In [1]: import numpy as np

In [2]: np.set_printoptions(suppress=True, linewidth=200)

In [3]: A = np.load("run18.npy")

In [4]: print(A.round(4))
[[0.25   0.     0.25   0.     0.25   0.     0.     0.     0.25  ]
 [0.3333 0.3333 0.     0.3333 0.     0.     0.     0.     0.    ]
 [0.     0.     0.5    0.25   0.     0.     0.     0.     0.25  ]
 [0.     0.     0.     0.3333 0.3333 0.     0.     0.     0.3333]
 [0.     0.3333 0.     0.3333 0.3333 0.     0.     0.     0.    ]
 [0.3333 0.     0.     0.     0.3333 0.3333 0.     0.     0.    ]
 [0.     0.     0.25   0.     0.25   0.     0.25   0.25   0.    ]
 [0.     0.3333 0.     0.     0.     0.     0.3333 0.3333 0.    ]
 [0.     0.     0.     0.     0.     0.     0.3333 0.3333 0.3333]]

In [5]: r = np.linalg.matrix_rank(A)

In [6]: print(r)
8

In [7]: N = np.linalg.svd(A)[2][r:].T

In [8]: print([int(np.linalg.matrix_rank(A[:, :j + 1])) for j in range(9)])
[1, 2, 3, 4, 5, 6, 7, 7, 8]

In [9]: print([int(np.linalg.matrix_rank(A[:i])) for i in range(1, len(A) + 1)])
[1, 2, 3, 4, 5, 6, 7, 8, 8]

In [10]: print(np.round(N @ N.T, 4) + 0)
[[ 0.   0.   0.   0.   0.   0.   0.   0.   0. ]
 [ 0.   0.   0.   0.   0.   0.   0.   0.   0. ]
 [ 0.   0.   0.   0.   0.   0.   0.   0.   0. ]
 [ 0.   0.   0.   0.   0.   0.   0.   0.   0. ]
 [ 0.   0.   0.   0.   0.   0.   0.   0.   0. ]
 [ 0.   0.   0.   0.   0.   0.   0.   0.   0. ]
 [ 0.   0.   0.   0.   0.   0.   0.5 -0.5  0. ]
 [ 0.   0.   0.   0.   0.   0.  -0.5  0.5  0. ]
 [ 0.   0.   0.   0.   0.   0.   0.   0.   0. ]]

In [11]: print(np.count_nonzero(A))
29

In [12]: print(A.shape)
(9, 9)

In [13]: print(np.unravel_index(np.abs(A).argmax(), A.shape))
(np.int64(2), np.int64(2))

In [14]: print(round(float(np.linalg.norm(A)), 4))
1.6956

In [15]: print(np.round(np.diff(A, axis=0), 4))
[[ 0.0833  0.3333 -0.25    0.3333 -0.25    0.      0.      0.     -0.25  ]
 [-0.3333 -0.3333  0.5    -0.0833  0.      0.      0.      0.      0.25  ]
 [ 0.      0.     -0.5     0.0833  0.3333  0.      0.      0.      0.0833]
 [ 0.      0.3333  0.      0.      0.      0.      0.      0.     -0.3333]
 [ 0.3333 -0.3333  0.     -0.3333  0.      0.3333  0.      0.      0.    ]
 [-0.3333  0.      0.25    0.     -0.0833 -0.3333  0.25    0.25    0.    ]
 [ 0.      0.3333 -0.25    0.     -0.25    0.      0.0833  0.0833  0.    ]
 [ 0.     -0.3333  0.      0.      0.      0.      0.      0.      0.3333]]

In [16]: print(np.abs(np.diag(np.linalg.qr(A)[1])) > 1e-9)
[ True  True  True  True  True  True  True False  True]

In [17]: print(round(np.trace(np.linalg.pinv(A) @ A), 4))
8.0

In [18]: print(np.round(np.linalg.matrix_power(A, 100), 4) + 0)
[[0.0606 0.1364 0.0886 0.1795 0.1562 0.     0.1166 0.1166 0.1457]
 [0.0606 0.1364 0.0886 0.1795 0.1562 0.     0.1166 0.1166 0.1457]
 [0.0606 0.1364 0.0886 0.1795 0.1562 0.     0.1166 0.1166 0.1457]
 [0.0606 0.1364 0.0886 0.1795 0.1562 0.     0.1166 0.1166 0.1457]
 [0.0606 0.1364 0.0886 0.1795 0.1562 0.     0.1166 0.1166 0.1457]
 [0.0606 0.1364 0.0886 0.1795 0.1562 0.     0.1166 0.1166 0.1457]
 [0.0606 0.1364 0.0886 0.1795 0.1562 0.     0.1166 0.1166 0.1457]
 [0.0606 0.1364 0.0886 0.1795 0.1562 0.     0.1166 0.1166 0.1457]
 [0.0606 0.1364 0.0886 0.1795 0.1562 0.     0.1166 0.1166 0.1457]]

In [19]: print(np.round(np.sort(np.abs(np.linalg.eigvals(A)))[::-1], 4) + 0)
[1.     0.5338 0.5338 0.5284 0.3333 0.25   0.2025 0.2025 0.    ]

In [20]: p = np.eye(9)[8]

In [21]: for _ in range(5):
    ...:     p = p @ A
    ...:     print(p.round(4))
    ...: 
[0.     0.     0.     0.     0.     0.     0.3333 0.3333 0.3333]
[0.     0.1111 0.0833 0.     0.0833 0.     0.3056 0.3056 0.1111]
[0.037  0.1667 0.1181 0.0856 0.1042 0.     0.2153 0.2153 0.0579]
[0.0648 0.162  0.1221 0.1483 0.1264 0.     0.1449 0.1449 0.0866]
[0.0702 0.1444 0.1135 0.1761 0.144  0.     0.1134 0.1134 0.125 ]
